In [1]: import numpy as np

In [2]: np.set_printoptions(precision=2, suppress=True, linewidth=120, sign=" ")

In [3]: rd = lambda a: np.round(a, 2) + 0

In [4]: rng = np.random.default_rng(707485)

In [5]: m1 = rng.normal(size=(25, 4))

In [6]: m1 = 3 * m1 / np.linalg.norm(m1, axis=1, keepdims=True)

In [7]: rd(m1)
Out[7]: 
array([[ 1.75, -2.11,  0.61, -1.05],
       [-1.4 , -2.32,  1.24, -0.38],
       [-0.18,  2.35,  1.57,  0.98],
       [ 0.99, -2.48, -1.22,  0.62],
       [-0.5 ,  0.69,  2.11, -1.95],
       [ 0.41,  1.18, -2.64, -0.66],
       [ 2.01,  1.89,  0.58,  1.03],
       [-2.09,  0.07,  1.35, -1.67],
       [ 0.22, -2.46,  1.3 ,  1.09],
       [ 0.64, -2.19,  0.13,  1.94],
       [ 1.55, -2.09, -1.47,  0.29],
       [-1.55, -1.25,  2.12, -0.74],
       [ 1.11,  2.3 , -1.57,  0.18],
       [-0.08,  1.32,  2.69, -0.16],
       [ 0.04,  1.58, -2.29, -1.13],
       [ 1.28,  2.48, -1.08,  0.15],
       [-0.9 , -1.97, -1.97, -0.65],
       [ 1.77, -2.21, -0.97,  0.15],
       [ 1.81, -0.9 ,  2.07,  0.79],
       [ 1.72,  1.36,  0.18,  2.04],
       [ 0.27, -0.72,  1.54,  2.46],
       [-0.54,  2.25,  0.55, -1.83],
       [-0.69, -0.63,  0.82, -2.73],
       [-0.68, -2.63,  1.26, -0.12],
       [-0.86, -1.82,  1.02, -1.98]])

In [8]: D = np.linalg.norm(m1[:, None] - m1[None], axis=-1)

In [9]: D.shape
Out[9]: (25, 25)

In [10]: (D + 1e9 * np.eye(25)).round(6).argmin(axis=1)
Out[10]: 
array([ 17,  23,  13,  10,   7,  14,  19,  11,  23,   8,  17,   1,  15,   2,   5,  12,   3,  10,  20,   6,   9,   4,
        24,   1,  22])

In [11]: np.flatnonzero(D[6] < D.mean() / 2)
Out[11]: array([  6,  19])

In [12]: np.unravel_index(D.round(6).argmax(), D.shape)
Out[12]: (np.int64(1), np.int64(15))

In [13]: rd(D[:5, :5])
Out[13]: 
array([[ 0.  ,  3.28,  5.36,  2.62,  4.  ],
       [ 3.28,  0.  ,  5.02,  3.58,  3.61],
       [ 5.36,  5.02,  0.  ,  5.71,  3.43],
       [ 2.62,  3.58,  5.71,  0.  ,  5.48],
       [ 4.  ,  3.61,  3.43,  5.48,  0.  ]])

In [14]: D[6].round(6).argsort(kind="stable")[:4]
Out[14]: array([  6,  19,  15,   2])

In [15]: np.linalg.matrix_rank(D ** 2)
Out[15]: np.int64(5)

In [16]: th = np.radians(90)

In [17]: R = np.eye(4)

In [18]: R[3, 3] = R[1, 1] = np.cos(th)

In [19]: R[3, 1], R[1, 3] = -np.sin(th), np.sin(th)

In [20]: rd(R)
Out[20]: 
array([[ 1.,  0.,  0.,  0.],
       [ 0.,  0.,  0.,  1.],
       [ 0.,  0.,  1.,  0.],
       [ 0., -1.,  0.,  0.]])

In [21]: out = m1 @ R.T

In [22]: np.allclose(m1 @ m1.T, out @ out.T)
Out[22]: True

In [23]: rd(out)
Out[23]: 
array([[ 1.75, -1.05,  0.61,  2.11],
       [-1.4 , -0.38,  1.24,  2.32],
       [-0.18,  0.98,  1.57, -2.35],
       [ 0.99,  0.62, -1.22,  2.48],
       [-0.5 , -1.95,  2.11, -0.69],
       [ 0.41, -0.66, -2.64, -1.18],
       [ 2.01,  1.03,  0.58, -1.89],
       [-2.09, -1.67,  1.35, -0.07],
       [ 0.22,  1.09,  1.3 ,  2.46],
       [ 0.64,  1.94,  0.13,  2.19],
       [ 1.55,  0.29, -1.47,  2.09],
       [-1.55, -0.74,  2.12,  1.25],
       [ 1.11,  0.18, -1.57, -2.3 ],
       [-0.08, -0.16,  2.69, -1.32],
       [ 0.04, -1.13, -2.29, -1.58],
       [ 1.28,  0.15, -1.08, -2.48],
       [-0.9 , -0.65, -1.97,  1.97],
       [ 1.77,  0.15, -0.97,  2.21],
       [ 1.81,  0.79,  2.07,  0.9 ],
       [ 1.72,  2.04,  0.18, -1.36],
       [ 0.27,  2.46,  1.54,  0.72],
       [-0.54, -1.83,  0.55, -2.25],
       [-0.69, -2.73,  0.82,  0.63],
       [-0.68, -0.12,  1.26,  2.63],
       [-0.86, -1.98,  1.02,  1.82]])
